$ ipython --no-banner

In [1]: import numpy as np

In [2]: np.set_printoptions(suppress=True, linewidth=100)

In [3]: def rd(a):
   ...:     return np.round(a, 3) + 0
   ...: 

In [4]: data = np.load("arr.npy")

In [5]: data
Out[5]: 
array([[0, 1, 2, 1, 0],
       [0, 0, 1, 2, 1],
       [1, 0, 0, 1, 2],
       [2, 1, 0, 0, 1],
       [1, 2, 1, 0, 0]])

In [6]: np.einsum("ij,ji->", data, data)
Out[6]: np.int64(20)

In [7]: np.einsum("ii->", data)
Out[7]: np.int64(0)

In [8]: rd(np.linalg.det(2 * data)), rd(np.linalg.det(data))
Out[8]: (np.float64(128.0), np.float64(4.0))

In [9]: rd(np.poly(data))
Out[9]: array([  1.,   0., -10., -25.,   5.,  -4.])

In [10]: W1 = np.array([[5, 4, 4, 4, 0],
    ...:     [2, 3, 3, 4, 0],
    ...:     [5, 4, 0, 5, 2],
    ...:     [1, 4, 2, 2, 5],
    ...:     [4, 0, 5, 4, 0]])

In [11]: coef = np.array([1, 8, -2, 4, -6])

In [12]: act = np.maximum(data @ W1 + coef, 0)

In [13]: act
Out[13]: 
array([[14, 23,  3, 20,  3],
       [12, 20,  7, 17,  6],
       [15, 16, 14, 18,  0],
       [17, 19, 14, 20,  0],
       [15, 22,  8, 21,  0]])

In [14]: (act > 0).mean(axis=0)
Out[14]: array([1. , 1. , 1. , 1. , 0.4])

In [15]: cent = np.array([[1, 2], [3, -1], [0, 2], [0, 2], [-5, -1]])

In [16]: act @ cent
Out[16]: 
array([[68, 48],
       [42, 46],
       [63, 78],
       [74, 83],
       [81, 66]])

In [17]: hat = np.triu(np.array([[-4, -6, 4, 3, 8],
    ...:     [5, -4, -3, 8, 2],
    ...:     [6, 0, -4, 9, -3],
    ...:     [4, 0, 5, 0, -2],
    ...:     [5, 6, -2, -3, 4]]), 1) + np.eye(5)

In [18]: B = hat @ act @ np.linalg.inv(hat)

In [19]: B
Out[19]: 
array([[   173.,   1238.,   3145., -38510., -71478.],
       [   133.,    966.,   2459., -30093., -55799.],
       [   123.,    859.,   2201., -26915., -49929.],
       [   -13.,   -103.,   -259.,   3172.,   5877.],
       [    15.,    112.,    284.,  -3476.,  -6444.]])

In [20]: np.linalg.matrix_rank(B)
Out[20]: np.int64(5)

In [21]: hat @ act - act @ hat
Out[21]: 
array([[ 159.,  261.,  133.,  -55., -145.],
       [ 121.,  220.,   98., -111.,  -81.],
       [ 108.,  195.,   90., -182.,  -74.],
       [ -30.,   58.,  -27., -371.,  -92.],
       [   0.,   90.,    6., -293.,  -98.]])

In [22]: O, R = np.linalg.qr(data)

In [23]: rd(O.T @ O)
Out[23]: 
array([[1., 0., 0., 0., 0.],
       [0., 1., 0., 0., 0.],
       [0., 0., 1., 0., 0.],
       [0., 0., 0., 1., 0.],
       [0., 0., 0., 0., 1.]])

In [24]: rd(O @ R)
Out[24]: 
array([[0., 1., 2., 1., 0.],
       [0., 0., 1., 2., 1.],
       [1., 0., 0., 1., 2.],
       [2., 1., 0., 0., 1.],
       [1., 2., 1., 0., 0.]])

In [25]: rd(abs(R[0, 0])), rd(np.linalg.norm(data[:, 0]))
Out[25]: (np.float64(2.449), np.float64(2.449))

In [26]: rd(np.trace(O @ O.T))
Out[26]: np.float64(5.0)

In [27]: data @ (-1.0) ** np.arange(5)
Out[27]: array([0., 0., 2., 2., 0.])

In [28]: data @ np.ones(5)
Out[28]: array([4., 4., 4., 4., 4.])

In [29]: feats = np.load("out17.npy")

In [30]: feats
Out[30]: 
array([[0, 2, 0],
       [0, 0, 1],
       [0, 0, 0]])

In [31]: np.allclose(data, data.T)
Out[31]: False

In [32]: rd(np.abs(np.linalg.eigvals(data)).max())
Out[32]: np.float64(4.0)

In [33]: data.inv()
Traceback (most recent call last):
  Cell In[33], line 1
    data.inv()
AttributeError: 'numpy.ndarray' object has no attribute 'inv'


In [34]: np.trace(data)
Out[34]: np.int64(0)

In [35]: data @ data
Out[35]: 
array([[4, 1, 1, 4, 6],
       [6, 4, 1, 1, 4],
       [4, 6, 4, 1, 1],
       [1, 4, 6, 4, 1],
       [1, 1, 4, 6, 4]])

In [36]: np.linalg.determinant(data)
Traceback (most recent call last):
  Cell In[36], line 1
    np.linalg.determinant(data)
AttributeError: module 'numpy.linalg' has no attribute 'determinant'


In [37]: np.linalg.matrix_power(data, 2)
Out[37]: 
array([[4, 1, 1, 4, 6],
       [6, 4, 1, 1, 4],
       [4, 6, 4, 1, 1],
       [1, 4, 6, 4, 1],
       [1, 1, 4, 6, 4]])

In [38]: rd(np.sort(np.abs(np.linalg.eigvals(data))))
Out[38]: array([0.382, 0.382, 2.618, 2.618, 4.   ])

In [39]: rd(np.linalg.norm(feats, axis=0))
Out[39]: array([0., 2., 1.])

In [40]: feats.T @ feats
Out[40]: 
array([[0, 0, 0],
       [0, 4, 0],
       [0, 0, 1]])

In [41]: feats[:, 1] @ feats[:, 2]
Out[41]: np.int64(0)

In [42]: feats.sum(axis=0)
Out[42]: array([0, 2, 1])

In [43]: feats.sum(axis=1)
Out[43]: array([2, 1, 0])

In [44]: np.abs(feats).max()
Out[44]: np.int64(2)

In [45]: np.linalg.matrix_rank(feats)
Out[45]: np.int64(2)

In [46]: np.linalg.rank(feats)
Traceback (most recent call last):
  Cell In[46], line 1
    np.linalg.rank(feats)
AttributeError: module 'numpy.linalg' has no attribute 'rank'


In [47]: rd(feats.mean(axis=0))
Out[47]: array([0.   , 0.667, 0.333])

In [48]: feats.shape
Out[48]: (3, 3)

In [49]: feats[:, 3]
Traceback (most recent call last):
  Cell In[49], line 1
    feats[:, 3]
IndexError: index 3 is out of bounds for axis 1 with size 3


In [50]: feats[3]
Traceback (most recent call last):
  Cell In[50], line 1
    feats[3]
IndexError: index 3 is out of bounds for axis 0 with size 3


In [51]: W1 = np.array([[2, 1, 0, 2, 2], [0, -2, 0, 1, 0], [2, 0, -1, -2, -1]])

In [52]: coef = np.array([3, -3, -1, 3, 0])

In [53]: act = np.maximum(feats @ W1 + coef, 0)

In [54]: (act > 0).mean(axis=0)
Out[54]: array([1., 0., 0., 1., 0.])

In [55]: cent = np.array([[-1, -2], [3, 1], [0, -2], [2, -2], [1, 3]])

In [56]: act @ cent
Out[56]: 
array([[  7, -16],
       [ -3, -12],
       [  3, -12]])

In [57]: W0 = np.array([[0.8, -1.5, -0.3],
    ...:     [1.1, 0.8, 0.3],
    ...:     [-0.4, -1.7, -1.2],
    ...:     [0.2, 0.4, -1.5]])

In [58]: vec = np.array([1, 0, 5])

In [59]: target = W0 @ vec

In [60]: coef, lr = np.zeros(3), 1 / np.linalg.norm(W0, 2) ** 2

In [61]: for i in range(6):
    ...:     coef -= lr * W0.T @ (W0 @ coef - target)
    ...:     if i % 1 == 0: print(i, round(np.linalg.norm(W0 @ coef - target), 3))
    ...: 
0 4.477
1 2.937
2 1.928
3 1.267
4 0.834
5 0.55

In [62]: rd(coef)
Out[62]: array([0.889, 0.185, 4.725])
